% ipython --no-banner

In [1]: import numpy as np

In [2]: np.set_printoptions(precision=1, suppress=True, linewidth=200, floatmode="fixed")

In [3]: out = np.array([[0, 1, 2, 0, 1, 2, 0, 1],
   ...:     [1, 0, 0, 1, 1, 1, 1, 1],
   ...:     [0, 1, 1, 1, 1, 0, 0, 0],
   ...:     [0, 0, 2, 1, 1, 0, 1, 0],
   ...:     [0, 0, 0, 2, 2, 1, 1, 1],
   ...:     [2, 1, 0, 2, 2, 2, 2, 1],
   ...:     [2, 0, 0, 0, 0, 1, 1, 0],
   ...:     [2, 1, 1, 2, 2, 2, 1, 1]])

In [4]: X = np.tril(out)

In [5]: X
Out[5]: 
array([[0, 0, 0, 0, 0, 0, 0, 0],
       [1, 0, 0, 0, 0, 0, 0, 0],
       [0, 1, 1, 0, 0, 0, 0, 0],
       [0, 0, 2, 1, 0, 0, 0, 0],
       [0, 0, 0, 2, 2, 0, 0, 0],
       [2, 1, 0, 2, 2, 2, 0, 0],
       [2, 0, 0, 0, 0, 1, 1, 0],
       [2, 1, 1, 2, 2, 2, 1, 1]])

In [6]: X @ X
Out[6]: 
array([[ 0,  0,  0,  0,  0,  0,  0,  0],
       [ 0,  0,  0,  0,  0,  0,  0,  0],
       [ 1,  1,  1,  0,  0,  0,  0,  0],
       [ 0,  2,  4,  1,  0,  0,  0,  0],
       [ 0,  0,  4,  6,  4,  0,  0,  0],
       [ 5,  2,  4, 10,  8,  4,  0,  0],
       [ 4,  1,  0,  2,  2,  3,  1,  0],
       [ 9,  4,  6, 12, 10,  7,  2,  1]])

In [7]: def softmax(z):
   ...:     e = np.exp(z - z.max(axis=-1, keepdims=True))
   ...:     return e / e.sum(axis=-1, keepdims=True)
   ...: 

In [8]: np.round(softmax(10 * X[3]), 1) + 0
Out[8]: array([0.0, 0.0, 1.0, 0.0, 0.0, 0.0, 0.0, 0.0])

In [9]: scores = X @ X.T / np.sqrt(8)

In [10]: np.round(softmax(scores), 1) + 0
Out[10]: 
array([[0.1, 0.1, 0.1, 0.1, 0.1, 0.1, 0.1, 0.1],
       [0.1, 0.1, 0.1, 0.1, 0.1, 0.2, 0.2, 0.2],
       [0.1, 0.1, 0.2, 0.2, 0.1, 0.1, 0.1, 0.2],
       [0.1, 0.1, 0.1, 0.3, 0.1, 0.1, 0.1, 0.2],
       [0.0, 0.0, 0.0, 0.0, 0.3, 0.3, 0.0, 0.3],
       [0.0, 0.0, 0.0, 0.0, 0.0, 0.5, 0.0, 0.5],
       [0.0, 0.1, 0.0, 0.0, 0.0, 0.2, 0.2, 0.3],
       [0.0, 0.0, 0.0, 0.0, 0.0, 0.3, 0.0, 0.7]])

In [11]: softmax(scores).round(6).argmax(axis=1)
Out[11]: array([0, 5, 2, 3, 4, 5, 7, 7])

In [12]: left, sig, vt = np.linalg.svd(X)

In [13]: V = vt[:(sig > 1e-8).sum()]

In [14]: rng = np.random.default_rng(388)

In [15]: vec = X[7] + 5 * X[4] + rng.integers(2) * np.eye(8)[7]

In [16]: vec
Out[16]: array([ 2.0,  1.0,  1.0, 12.0, 12.0,  2.0,  1.0,  1.0])

In [17]: np.allclose(V.T @ V @ vec, vec)
Out[17]: True

In [18]: np.round(V.T @ V, 1) + 0
Out[18]: 
array([[ 1.0,  0.0,  0.0,  0.0,  0.0,  0.0,  0.0,  0.0],
       [ 0.0,  0.9,  0.1, -0.2,  0.2,  0.0,  0.0,  0.0],
       [ 0.0,  0.1,  0.9,  0.2, -0.2,  0.0,  0.0,  0.0],
       [ 0.0, -0.2,  0.2,  0.6,  0.4,  0.1, -0.1, -0.1],
       [ 0.0,  0.2, -0.2,  0.4,  0.6, -0.1,  0.1,  0.1],
       [ 0.0,  0.0,  0.0,  0.1, -0.1,  1.0,  0.0,  0.0],
       [ 0.0,  0.0,  0.0, -0.1,  0.1,  0.0,  1.0,  0.0],
       [ 0.0,  0.0,  0.0, -0.1,  0.1,  0.0,  0.0,  1.0]])

In [19]: np.round(np.linalg.norm(vec - V.T @ V @ vec), 1)
Out[19]: np.float64(0.0)
